% python3 -q
>>> import numpy as np
>>> import numpy.linalg as la
>>> np.set_printoptions(precision=2, suppress=True, linewidth=160)
>>> def tidy(a):
...     return np.round(a, 2) + 0
... 
>>> m1 = np.loadtxt("test15.csv", delimiter=",")
>>> print(tidy(m1))
[[0.11 0.13 0.16 0.2  0.18 0.02 0.02 0.11 0.07]
 [0.12 0.16 0.02 0.12 0.09 0.12 0.16 0.09 0.11]
 [0.2  0.1  0.05 0.1  0.1  0.22 0.07 0.1  0.07]
 [0.02 0.18 0.16 0.09 0.18 0.07 0.16 0.11 0.02]
 [0.1  0.05 0.21 0.21 0.08 0.05 0.1  0.05 0.15]
 [0.19 0.   0.04 0.17 0.09 0.21 0.   0.11 0.19]
 [0.   0.06 0.17 0.06 0.17 0.12 0.17 0.19 0.06]
 [0.15 0.   0.15 0.11 0.15 0.08 0.06 0.17 0.13]
 [0.19 0.07 0.   0.   0.19 0.1  0.21 0.07 0.17]]
>>> # rows sum to 1
>>> print(tidy(np.sort(np.abs(la.eigvals(m1)))))
[0.06 0.06 0.07 0.13 0.13 0.16 0.18 0.18 1.  ]
>>> print(tidy(np.abs(la.eigvals(m1)).max()))
1.0
>>> print(tidy((m1 + m1.T) / 2))
[[0.11 0.13 0.18 0.11 0.14 0.11 0.01 0.13 0.13]
 [0.13 0.16 0.06 0.15 0.07 0.06 0.11 0.04 0.09]
 [0.18 0.06 0.05 0.13 0.15 0.13 0.12 0.12 0.04]
 [0.11 0.15 0.13 0.09 0.19 0.12 0.11 0.11 0.01]
 [0.14 0.07 0.15 0.19 0.08 0.07 0.13 0.1  0.17]
 [0.11 0.06 0.13 0.12 0.07 0.21 0.06 0.09 0.14]
 [0.01 0.11 0.12 0.11 0.13 0.06 0.17 0.12 0.14]
 [0.13 0.04 0.12 0.11 0.1  0.09 0.12 0.17 0.1 ]
 [0.13 0.09 0.04 0.01 0.17 0.14 0.14 0.1  0.17]]
>>> rng = np.random.default_rng(9271)
>>> z = rng.permutation(9)
>>> B = m1[:, z] * rng.choice([-1, 1], 9)
>>> print(tidy(B))
[[-0.02 -0.11  0.2   0.07 -0.11 -0.13  0.18 -0.16 -0.02]
 [-0.16 -0.12  0.12  0.11 -0.09 -0.16  0.09 -0.02 -0.12]
 [-0.07 -0.2   0.1   0.07 -0.1  -0.1   0.1  -0.05 -0.22]
 [-0.16 -0.02  0.09  0.02 -0.11 -0.18  0.18 -0.16 -0.07]
 [-0.1  -0.1   0.21  0.15 -0.05 -0.05  0.08 -0.21 -0.05]
 [ 0.   -0.19  0.17  0.19 -0.11  0.    0.09 -0.04 -0.21]
 [-0.17  0.    0.06  0.06 -0.19 -0.06  0.17 -0.17 -0.12]
 [-0.06 -0.15  0.11  0.13 -0.17  0.    0.15 -0.15 -0.08]
 [-0.21 -0.19  0.    0.17 -0.07 -0.07  0.19  0.   -0.1 ]]
>>> U, _, vt = la.svd(m1.T @ B)
>>> print(tidy(U @ vt))
[[ 0. -1.  0.  0.  0.  0.  0.  0.  0.]
 [ 0.  0.  0.  0.  0. -1.  0.  0.  0.]
 [ 0.  0.  0.  0.  0.  0.  0. -1.  0.]
 [ 0.  0.  1.  0.  0.  0.  0.  0.  0.]
 [ 0.  0.  0.  0.  0.  0.  1.  0.  0.]
 [ 0.  0.  0.  0.  0.  0.  0.  0. -1.]
 [-1.  0.  0.  0.  0.  0.  0.  0.  0.]
 [ 0.  0.  0.  0. -1.  0.  0.  0.  0.]
 [ 0.  0.  0.  1.  0.  0.  0.  0.  0.]]
>>> print(z)
[6 0 3 8 7 1 4 2 5]
>>> t3 = np.stack([B, -2 * B, B[::-1]])
>>> print(tidy(la.norm(t3, axis=(1, 2))))
[1.14 2.29 1.14]
>>> print(la.matrix_rank(t3.reshape(3, -1)))
2
>>> print(tidy(np.einsum("bij,cij->bc", t3, t3)))
[[ 1.31 -2.62  0.86]
 [-2.62  5.24 -1.72]
 [ 0.86 -1.72  1.31]]
>>> print(tidy(np.sort(np.abs(la.eigvals(m1)))[::-1]))
[1.   0.18 0.18 0.16 0.13 0.13 0.07 0.06 0.06]
>>> print(tidy(la.matrix_power(m1, 100)))
[[0.12 0.08 0.11 0.12 0.14 0.11 0.1  0.11 0.11]
 [0.12 0.08 0.11 0.12 0.14 0.11 0.1  0.11 0.11]
 [0.12 0.08 0.11 0.12 0.14 0.11 0.1  0.11 0.11]
 [0.12 0.08 0.11 0.12 0.14 0.11 0.1  0.11 0.11]
 [0.12 0.08 0.11 0.12 0.14 0.11 0.1  0.11 0.11]
 [0.12 0.08 0.11 0.12 0.14 0.11 0.1  0.11 0.11]
 [0.12 0.08 0.11 0.12 0.14 0.11 0.1  0.11 0.11]
 [0.12 0.08 0.11 0.12 0.14 0.11 0.1  0.11 0.11]
 [0.12 0.08 0.11 0.12 0.14 0.11 0.1  0.11 0.11]]
>>> print(tidy(m1.sum(axis=1)))
[1. 1. 1. 1. 1. 1. 1. 1. 1.]
>>> print(tidy(la.matrix_power(m1, 2)))
[[0.12 0.1  0.12 0.13 0.13 0.1  0.11 0.1  0.1 ]
 [0.11 0.09 0.11 0.12 0.14 0.1  0.11 0.12 0.11]
 [0.13 0.08 0.11 0.14 0.13 0.11 0.08 0.11 0.12]
 [0.11 0.09 0.11 0.12 0.12 0.12 0.11 0.11 0.1 ]
 [0.12 0.1  0.1  0.1  0.14 0.11 0.12 0.11 0.09]
 [0.14 0.08 0.1  0.12 0.15 0.1  0.09 0.1  0.12]
 [0.12 0.06 0.11 0.12 0.12 0.12 0.1  0.12 0.12]
 [0.13 0.08 0.12 0.12 0.14 0.1  0.1  0.11 0.11]
 [0.11 0.07 0.12 0.12 0.14 0.09 0.11 0.11 0.12]]
>>> p = np.eye(9)[8]
>>> for _ in range(4):
...     p = p @ m1
...     print(p.round(2))
... 
[0.19 0.07 0.   0.   0.19 0.1  0.21 0.07 0.17]
[0.11 0.07 0.12 0.12 0.14 0.09 0.11 0.11 0.12]
[0.12 0.08 0.11 0.12 0.14 0.11 0.11 0.11 0.11]
[0.12 0.08 0.11 0.12 0.14 0.11 0.1  0.11 0.11]
>>> u = np.array([-1, 2, 1, -2, 2, 0, -2, -1, 1])
>>> B = m1 + np.outer(u, np.eye(9)[2])
>>> print(la.matrix_rank(B - m1))
1
>>> print(tidy(la.det(B) / la.det(m1)), tidy(1 + la.solve(m1, u)[2]))
-14.92 -14.92
>>> print(tidy(B))
[[ 0.11  0.13 -0.84  0.2   0.18  0.02  0.02  0.11  0.07]
 [ 0.12  0.16  2.02  0.12  0.09  0.12  0.16  0.09  0.11]
 [ 0.2   0.1   1.05  0.1   0.1   0.22  0.07  0.1   0.07]
 [ 0.02  0.18 -1.84  0.09  0.18  0.07  0.16  0.11  0.02]
 [ 0.1   0.05  2.21  0.21  0.08  0.05  0.1   0.05  0.15]
 [ 0.19  0.    0.04  0.17  0.09  0.21  0.    0.11  0.19]
 [ 0.    0.06 -1.83  0.06  0.17  0.12  0.17  0.19  0.06]
 [ 0.15  0.   -0.85  0.11  0.15  0.08  0.06  0.17  0.13]
 [ 0.19  0.07  1.    0.    0.19  0.1   0.21  0.07  0.17]]
>>> X = np.load("data.npy")
>>> print(X)
[[ 2 -4 -5]
 [-4  2  0]
 [-5  0 -2]]
>>> # symmetric, so the eigenvalues are real
>>> z = rng.permutation(3)
>>> print(z)
[2 0 1]
>>> B = X[z][:, z]
>>> print(np.trace(B))
2
>>> print(tidy(la.det(B)), tidy(la.det(X[z])))
-26.0 -26.0
>>> print(tidy(np.sort(np.abs(la.eigvals(B)))))
[0.57 6.09 7.52]
>>> vec = np.array([-8, 9, 0])
>>> target = X @ vec
>>> print(target)
[-52  50  40]
>>> print(tidy(la.solve(X.T, X[2])))
[0. 0. 1.]
>>> print(tidy(la.solve(X, X[:, 1])))
[0. 1. 0.]
>>> print(tidy(la.solve(X, target)))
[-8.  9.  0.]
>>> W0 = np.load("sample4.npy")
>>> print(tidy(W0))
[[-9.97  7.53  0.09 -7.14]
 [-9.75  7.38  0.13 -6.99]
 [-2.63  2.46  0.99 -2.39]
 [-2.01  2.01  1.   -2.01]
 [-1.83  1.87  1.   -1.89]
 [-1.16  1.36  0.97 -1.48]
 [-0.21  0.58  0.83 -0.86]
 [ 0.13  0.26  0.71 -0.61]
 [ 0.19  0.2   0.67 -0.56]
 [ 0.26  0.12  0.62 -0.49]
 [ 0.37 -0.06  0.43 -0.31]
 [ 0.37 -0.07  0.42 -0.31]
 [ 0.34 -0.11  0.29 -0.21]
 [-0.12  0.06 -0.05  0.06]
 [-0.37  0.21 -0.13  0.2 ]
 [-0.67  0.41 -0.18  0.4 ]
 [-0.95  0.63 -0.18  0.65]
 [-1.52  2.51  2.73  7.68]
 [-0.89  2.62  3.89 10.03]]
>>> t3 = np.stack([W0, 3 * W0, W0[::-1]])
>>> print(la.matrix_rank(t3.reshape(3, -1)))
2
>>> print(t3.shape)
(3, 19, 4)
>>> U, sigma, vt = la.svd(W0)
>>> print(tidy(sigma))
[21.69 13.53  3.03  0.  ]
>>> B = U[:, :3] @ np.diag(sigma[:3]) @ vt[:3]
>>> print(la.matrix_rank(B))
3
>>> print(la.matrix_rank(W0, rtol=0.05))
3
>>> print(tidy(np.abs(W0 - B).max()))
0.0
>>> print(tidy(la.norm(W0 - B) / la.norm(W0)))
0.0
>>> print(tidy(B))
[[-9.97  7.53  0.09 -7.14]
 [-9.75  7.38  0.13 -6.99]
 [-2.63  2.46  0.99 -2.39]
 [-2.01  2.01  1.   -2.01]
 [-1.83  1.87  1.   -1.89]
 [-1.16  1.36  0.97 -1.48]
 [-0.21  0.58  0.83 -0.86]
 [ 0.13  0.26  0.71 -0.61]
 [ 0.19  0.2   0.67 -0.56]
 [ 0.26  0.12  0.62 -0.49]
 [ 0.37 -0.06  0.43 -0.31]
 [ 0.37 -0.07  0.42 -0.31]
 [ 0.34 -0.11  0.29 -0.21]
 [-0.12  0.06 -0.05  0.06]
 [-0.37  0.21 -0.13  0.2 ]
 [-0.67  0.41 -0.18  0.4 ]
 [-0.95  0.63 -0.18  0.65]
 [-1.52  2.51  2.73  7.68]
 [-0.89  2.62  3.89 10.03]]
>>> print(tidy(la.norm(B, 1)), tidy(la.norm(B, np.inf)))
44.29 24.73
>>> print(tidy(la.norm(B[11], 1)), tidy(la.norm(B[11], np.inf)))
1.17 0.42
>>> print(tidy(la.norm(B) ** 2 / la.norm(B, 2) ** 2))
1.41
>>> print(tidy(la.norm(B, "nuc")))
38.25
>>> print(tidy(la.norm(B[11] - B[3])))
3.64
>>> E = np.load("out14.npy")
>>> print(tidy(E))
[[-0.26 -0.04  0.04  0.45 -0.52]
 [ 0.18 -0.7  -0.18 -0.19 -0.09]
 [ 0.31  0.04 -0.14  0.36  0.18]
 [-0.48  0.05  0.39 -0.01  0.61]
 [-0.35  0.27 -0.67 -0.13  0.16]
 [-0.26 -0.12  0.5  -0.27 -0.28]
 [-0.48  0.09 -0.18  0.13 -0.36]
 [ 0.26  0.32  0.23  0.49 -0.01]
 [ 0.26  0.56  0.08 -0.53 -0.29]]
>>> # keeps lengths
>>> U, sigma, vt = la.svd(E, full_matrices=False)
>>> print(tidy(np.sqrt((sigma ** 2).sum())), tidy(la.norm(E)))
2.24 2.24
>>> print(tidy(vt @ vt.T))
[[1. 0. 0. 0. 0.]
 [0. 1. 0. 0. 0.]
 [0. 0. 1. 0. 0.]
 [0. 0. 0. 1. 0.]
 [0. 0. 0. 0. 1.]]
>>> print(tidy(U.T @ E @ vt.T))
[[1. 0. 0. 0. 0.]
 [0. 1. 0. 0. 0.]
 [0. 0. 1. 0. 0.]
 [0. 0. 0. 1. 0.]
 [0. 0. 0. 0. 1.]]
>>> print(np.allclose(U * sigma @ vt, E))
True
>>> z = rng.permutation(5)
>>> B = E[:, z] * rng.choice([-1, 1], 5)
>>> print(tidy(B))
[[ 0.04  0.26  0.04  0.52  0.45]
 [-0.18 -0.18  0.7   0.09 -0.19]
 [-0.14 -0.31 -0.04 -0.18  0.36]
 [ 0.39  0.48 -0.05 -0.61 -0.01]
 [-0.67  0.35 -0.27 -0.16 -0.13]
 [ 0.5   0.26  0.12  0.28 -0.27]
 [-0.18  0.48 -0.09  0.36  0.13]
 [ 0.23 -0.26 -0.32  0.01  0.49]
 [ 0.08 -0.26 -0.56  0.29 -0.53]]
>>> U, _, vt = la.svd(E.T @ B)
>>> print(tidy(la.lstsq(E, B)[0]))
[[ 0. -1.  0.  0.  0.]
 [ 0.  0. -1.  0.  0.]
 [ 1.  0.  0.  0.  0.]
 [ 0.  0.  0.  0.  1.]
 [ 0.  0.  0. -1.  0.]]
>>> print(z)
[2 0 1 4 3]
>>> print(tidy(U @ vt))
[[ 0. -1.  0.  0.  0.]
 [ 0.  0. -1.  0.  0.]
 [ 1.  0.  0.  0.  0.]
 [ 0.  0.  0.  0.  1.]
 [ 0.  0.  0. -1.  0.]]
>>> F = np.load("case2.npy")
>>> print(F)
[[ 18   9  27   9  18  27  27  18   0]
 [ 18   9  27   9  18  27  27  18   0]
 [ -2  -1  -3  -1  -2  -3  -3  -2   0]
 [ 16   8  24   8  16  24  24  16   0]
 [-16  -8 -24  -8 -16 -24 -24 -16   0]
 [ 10   5  15   5  10  15  15  10   0]]
>>> # columns 1 and 3 are equal
>>> U, sigma, vt = la.svd(F)
>>> vecs = vt[:(sigma > 1e-8).sum()]
>>> vec = F[1] + 3 * F[3] + rng.integers(2) * np.eye(9)[3]
>>> print(vec)
[66. 33. 99. 33. 66. 99. 99. 66.  0.]
>>> print(tidy(la.norm(vec - vecs.T @ vecs @ vec)))
0.0
>>> print(la.matrix_rank(np.vstack([F, vec])))
1
>>> print(tidy(vecs.T @ vecs))
[[0.1  0.05 0.15 0.05 0.1  0.15 0.15 0.1  0.  ]
 [0.05 0.02 0.07 0.02 0.05 0.07 0.07 0.05 0.  ]
 [0.15 0.07 0.22 0.07 0.15 0.22 0.22 0.15 0.  ]
 [0.05 0.02 0.07 0.02 0.05 0.07 0.07 0.05 0.  ]
 [0.1  0.05 0.15 0.05 0.1  0.15 0.15 0.1  0.  ]
 [0.15 0.07 0.22 0.07 0.15 0.22 0.22 0.15 0.  ]
 [0.15 0.07 0.22 0.07 0.15 0.22 0.22 0.15 0.  ]
 [0.1  0.05 0.15 0.05 0.1  0.15 0.15 0.1  0.  ]
 [0.   0.   0.   0.   0.   0.   0.   0.   0.  ]]
>>> print(tidy(np.diag(vecs.T @ vecs)))
[0.1  0.02 0.22 0.02 0.1  0.22 0.22 0.1  0.  ]
>>> B = F[0, 0] * F[1:] - np.outer(F[1:, 0], F[0])
>>> print(B)
[[0 0 0 0 0 0 0 0 0]
 [0 0 0 0 0 0 0 0 0]
 [0 0 0 0 0 0 0 0 0]
 [0 0 0 0 0 0 0 0 0]
 [0 0 0 0 0 0 0 0 0]]
>>> print(tidy(F[:, 0] / F[0, 0]))
[ 1.    1.   -0.11  0.89 -0.89  0.56]
>>> print(la.matrix_rank(B), la.matrix_rank(F))
0 1
>>> J = np.load("x.npy")
>>> print(J)
[[-2.  1.  0.  0.  0.  0.  0.  0.  0.]
 [ 0. -2.  1.  0.  0.  0.  0.  0.  0.]
 [ 0.  0. -2.  1.  0.  0.  0.  0.  0.]
 [ 0.  0.  0. -2.  1.  0.  0.  0.  0.]
 [ 0.  0.  0.  0. -2.  1.  0.  0.  0.]
 [ 0.  0.  0.  0.  0. -2.  1.  0.  0.]
 [ 0.  0.  0.  0.  0.  0. -2.  1.  0.]
 [ 0.  0.  0.  0.  0.  0.  0. -2.  1.]
 [ 0.  0.  0.  0.  0.  0.  0.  0. -2.]]
>>> # triangular, det is the product of the diagonal
>>> u, g = J[2], J[5]
>>> print(u @ g)
0.0
>>> print(u @ u)
5.0
>>> p = (u @ g) / (u @ u) * u
>>> print(tidy(la.norm(u + g) ** 2 + la.norm(u - g) ** 2))
20.0
>>> data = np.load("dump.npy")
>>> print(data)
[[6. 1. 1. 1. 1. 1.]
 [1. 6. 1. 1. 1. 1.]
 [1. 1. 6. 1. 1. 1.]
 [1. 1. 1. 6. 1. 1.]
 [1. 1. 1. 1. 6. 1.]
 [1. 1. 1. 1. 1. 6.]]
>>> # symmetric, so the eigenvalues are real
>>> U, sigma, vt = la.svd(data, full_matrices=False)
>>> print((sigma > 1e-8).sum())
6
>>> print(tidy(np.abs(vt[0])))
[0.41 0.41 0.41 0.41 0.41 0.41]
>>> print(np.allclose(U * sigma @ vt, data))
True
>>> print(tidy(np.cumsum(sigma ** 2) / np.sum(sigma ** 2)))
[0.49 0.59 0.7  0.8  0.9  1.  ]
>>> print(tidy(np.sqrt((sigma ** 2).sum())), tidy(la.norm(data)))
15.68 15.68
>>> print(tidy(U.T @ U))
[[1. 0. 0. 0. 0. 0.]
 [0. 1. 0. 0. 0. 0.]
 [0. 0. 1. 0. 0. 0.]
 [0. 0. 0. 1. 0. 0.]
 [0. 0. 0. 0. 1. 0.]
 [0. 0. 0. 0. 0. 1.]]
>>> print(np.abs(U[:, 0]).round(6).argmax())
0
>>> print(tidy(sigma))
[11.  5.  5.  5.  5.  5.]
>>> vec = np.array([7, 2, 4, 0, 9, 0])
>>> target = data @ vec
>>> beta, lr = np.zeros(6), 1 / la.norm(data, 2) ** 2
>>> for i in range(40):
...     beta -= lr * data.T @ (data @ beta - target)
...     if i % 10 == 0: print(i, round(la.norm(data @ beta - target), 2))
... 
0 33.03
10 3.26
20 0.32
30 0.03
>>> print(tidy(beta))
[7. 2. 4. 0. 9. 0.]
>>> print(tidy(la.cond(data)))
2.2
>>> print(np.trace(data))
36.0
>>> print(tidy(np.abs(la.eigvals(data)).max()))
11.0
>>> print(np.allclose(data @ data.T, data.T @ data))
True
>>> z = rng.permutation(6)
>>> print(z)
[0 5 3 4 1 2]
>>> B = data[z][:, z]
>>> print(np.trace(B))
36.0
>>> print(tidy(np.sort(np.abs(la.eigvals(B)))))
[ 5.  5.  5.  5.  5. 11.]
>>> print(np.allclose(B, data))
True
>>> print(tidy(la.norm(data, axis=0)))
[6.4 6.4 6.4 6.4 6.4 6.4]
>>> print(tidy(la.norm(data) ** 2 / la.norm(data, 2) ** 2))
2.03
>>> print(tidy(la.norm(data, 1)), tidy(la.norm(data, np.inf)))
11.0 11.0
>>> print(tidy(la.norm(data, 2)))
11.0
>>> print(tidy(la.norm(data[4] - data[2])))
7.07
>>> print(data[4] @ data[2])
16.0
